% ipython --no-banner

In [1]: import numpy as np

In [2]: from numpy import linalg as LA

In [3]: np.set_printoptions(precision=3, suppress=True, linewidth=100, floatmode="fixed")

In [4]: F = np.load("m.npy")

In [5]: F
Out[5]: 
array([[-1,  0, -1, -2,  0,  0,  3],
       [ 0, -1,  0,  0,  2,  0,  0],
       [-2,  0, -2, -1,  0,  0,  0],
       [ 1,  0,  0,  1,  0,  0, -2],
       [ 0, -3,  0,  0,  0,  0,  0],
       [ 0,  0,  0,  0,  0, -2,  0],
       [ 2,  0, -2, -3,  0,  0, -3]])

In [6]: B = F ** -1
Traceback (most recent call last):
  Cell In[6], line 1
    B = F ** -1
ValueError: Integers to negative integer powers are not allowed.


In [7]: B = LA.inv(F)

In [8]: print(LA.det(F) * B)
[[-168.000    0.000   84.000 -252.000    0.000    0.000    0.000]
 [   0.000    0.000    0.000    0.000   84.000    0.000    0.000]
 [ 228.000    0.000   48.000  396.000    0.000    0.000  -36.000]
 [-120.000   -0.000  -12.000 -288.000   -0.000   -0.000   72.000]
 [  -0.000 -126.000   -0.000   -0.000   42.000   -0.000   -0.000]
 [   0.000    0.000    0.000    0.000    0.000  126.000    0.000]
 [-144.000   -0.000   36.000 -144.000   -0.000   -0.000   36.000]]

In [9]: (np.abs(B) > 1e-9).astype(int)
Out[9]: 
array([[1, 0, 1, 1, 0, 0, 0],
       [0, 0, 0, 0, 1, 0, 0],
       [1, 0, 1, 1, 0, 0, 1],
       [1, 0, 1, 1, 0, 0, 1],
       [0, 1, 0, 0, 1, 0, 0],
       [0, 0, 0, 0, 0, 1, 0],
       [1, 0, 1, 1, 0, 0, 1]])

In [10]: print(round(LA.cond(F), 3))
14.254

In [11]: (F != 0).astype(int)
Out[11]: 
array([[1, 0, 1, 1, 0, 0, 1],
       [0, 1, 0, 0, 1, 0, 0],
       [1, 0, 1, 1, 0, 0, 0],
       [1, 0, 0, 1, 0, 0, 1],
       [0, 1, 0, 0, 0, 0, 0],
       [0, 0, 0, 0, 0, 1, 0],
       [1, 0, 1, 1, 0, 0, 1]])

In [12]: round(float(LA.det(F)), 3)
Out[12]: -252.0

In [13]: (LA.matrix_power((F != 0) + (F.T != 0) + np.eye(7), 7) > 0).astype(int)
Out[13]: 
array([[1, 0, 1, 1, 0, 0, 1],
       [0, 1, 0, 0, 1, 0, 0],
       [1, 0, 1, 1, 0, 0, 1],
       [1, 0, 1, 1, 0, 0, 1],
       [0, 1, 0, 0, 1, 0, 0],
       [0, 0, 0, 0, 0, 1, 0],
       [1, 0, 1, 1, 0, 0, 1]])

In [14]: np.flatnonzero(LA.matrix_power((F != 0) + (F.T != 0) + np.eye(7), 7)[5])
Out[14]: array([5])

In [15]: rng = np.random.default_rng(74)

In [16]: idx = rng.permutation(7)

In [17]: idx
Out[17]: array([4, 2, 1, 6, 3, 5, 0])

In [18]: B = F[idx][:, idx]

In [19]: np.sort(np.abs(LA.eigvals(B)))
Out[19]: array([0.633, 2.000, 2.277, 2.449, 2.449, 2.921, 4.988])

In [20]: round(LA.det(B), 3), np.round(LA.det(F[idx]), 3)
Out[20]: (np.float64(-252.0), np.float64(-252.0))

In [21]: O, r_ = LA.qr(F)

In [22]: print(np.trace(O @ O.T))
7.0

In [23]: O.shape, r_.shape
Out[23]: ((7, 7), (7, 7))

In [24]: r_
Out[24]: 
array([[ 3.162,  0.000,  0.316, -0.316,  0.000,  0.000, -3.479],
       [ 0.000,  3.162,  0.000,  0.000, -0.632,  0.000,  0.000],
       [ 0.000,  0.000,  2.983,  3.386,  0.000,  0.000,  1.374],
       [ 0.000,  0.000,  0.000, -1.854,  0.000,  0.000,  2.563],
       [ 0.000,  0.000,  0.000,  0.000, -1.897,  0.000,  0.000],
       [ 0.000,  0.000,  0.000,  0.000,  0.000, -2.000,  0.000],
       [ 0.000,  0.000,  0.000,  0.000,  0.000,  0.000,  1.200]])

In [25]: np.round(O.T @ O, 3) + 0
Out[25]: 
array([[1.000, 0.000, 0.000, 0.000, 0.000, 0.000, 0.000],
       [0.000, 1.000, 0.000, 0.000, 0.000, 0.000, 0.000],
       [0.000, 0.000, 1.000, 0.000, 0.000, 0.000, 0.000],
       [0.000, 0.000, 0.000, 1.000, 0.000, 0.000, 0.000],
       [0.000, 0.000, 0.000, 0.000, 1.000, 0.000, 0.000],
       [0.000, 0.000, 0.000, 0.000, 0.000, 1.000, 0.000],
       [0.000, 0.000, 0.000, 0.000, 0.000, 0.000, 1.000]])

In [26]: np.abs(np.diag(r_))
Out[26]: array([3.162, 3.162, 2.983, 1.854, 1.897, 2.000, 1.200])

In [27]: np.allclose(r_.T @ r_, F.T @ F)
Out[27]: True

In [28]: print(round(float(abs(r_[0, 0])), 3), round(LA.norm(F[:, 0]), 3))
3.162 3.162
